>>> import numpy as np
>>> np.set_printoptions(precision=2, suppress=True, linewidth=200)
>>> X = np.load("run1.npy")
>>> print(X)
[[0 1 1 0]
 [1 0 1 0]
 [1 1 0 0]
 [0 0 0 0]]
>>> ev, vecs = np.linalg.eigh(X)
>>> print(ev)
[-1. -1.  0.  2.]
>>> print(ev.sum(), np.trace(X))
0.0 0
>>> print(np.abs(vecs[:, -1]))
[0.58 0.58 0.58 0.  ]
>>> print((ev > 1e-8).sum(), (ev < -1e-8).sum())
1 2
>>> print(np.round(vecs.T @ vecs, 2) + 0)
[[1. 0. 0. 0.]
 [0. 1. 0. 0.]
 [0. 0. 1. 0.]
 [0. 0. 0. 1.]]
>>> print(np.abs(vecs[:, -1]).round(6).argmax())
0
>>> print(np.round(vecs.T @ X @ vecs, 2) + 0)
[[-1.  0.  0.  0.]
 [ 0. -1.  0.  0.]
 [ 0.  0.  0.  0.]
 [ 0.  0.  0.  2.]]
>>> ev, vecs = np.linalg.eigh(X)
>>> x = np.array([1, 1, 2, 1])
>>> print(np.linalg.eigvalsh(X[1:, 1:]))
[-1.  0.  1.]
>>> print(vecs * np.abs(ev) @ vecs.T)
[[1.33 0.33 0.33 0.  ]
 [0.33 1.33 0.33 0.  ]
 [0.33 0.33 1.33 0.  ]
 [0.   0.   0.   0.  ]]
>>> print(X @ X)
[[2 1 1 0]
 [1 2 1 0]
 [1 1 2 0]
 [0 0 0 0]]
>>> print((X != 0).astype(int))
[[0 1 1 0]
 [1 0 1 0]
 [1 1 0 0]
 [0 0 0 0]]
>>> print(np.round(np.linalg.det(X), 2))
0.0
>>> proj = np.triu(np.array([[1, -2, -2, -1], [-1, -2, 2, 0], [-2, 0, 2, 1], [2, -2, 1, 2]]), 1) + np.eye(4)
>>> other = proj @ X @ np.linalg.inv(proj)
>>> print(proj @ X - X @ proj)
[[-4. -2. -4. -1.]
 [ 2.  4.  2.  0.]
 [ 0.  2.  0.  1.]
 [ 0.  0.  0.  0.]]
>>> print(np.linalg.matrix_rank(other))
3
>>> F = np.array([[-2, 0, 0, 0], [0, -8, 0, 0], [0, 0, -7, 0], [0, 0, 0, 3]])
>>> ev, vecs = np.linalg.eigh(F)
>>> print(np.unique(ev.round(6) + 0, return_counts=True)[1])
[1 1 1 1]
>>> print(vecs @ np.diag(ev) @ vecs.T)
[[-2.  0.  0.  0.]
 [ 0. -8.  0.  0.]
 [ 0.  0. -7.  0.]
 [ 0.  0.  0.  3.]]
>>> print((ev > 1e-8).sum(), (ev < -1e-8).sum())
1 3
>>> print(np.abs(vecs[:, -1]).round(6).argmax())
3
>>> print(vecs.T @ F @ vecs)
[[-8.  0.  0.  0.]
 [ 0. -7.  0.  0.]
 [ 0.  0. -2.  0.]
 [ 0.  0.  0.  3.]]
>>> print(vecs.T @ vecs)
[[1. 0. 0. 0.]
 [0. 1. 0. 0.]
 [0. 0. 1. 0.]
 [0. 0. 0. 1.]]
>>> print(ev)
[-8. -7. -2.  3.]
>>> print(np.linalg.eigvalsh(F @ F))
[ 4.  9. 49. 64.]
>>> print(np.abs(vecs[:, -1]))
[0. 0. 0. 1.]
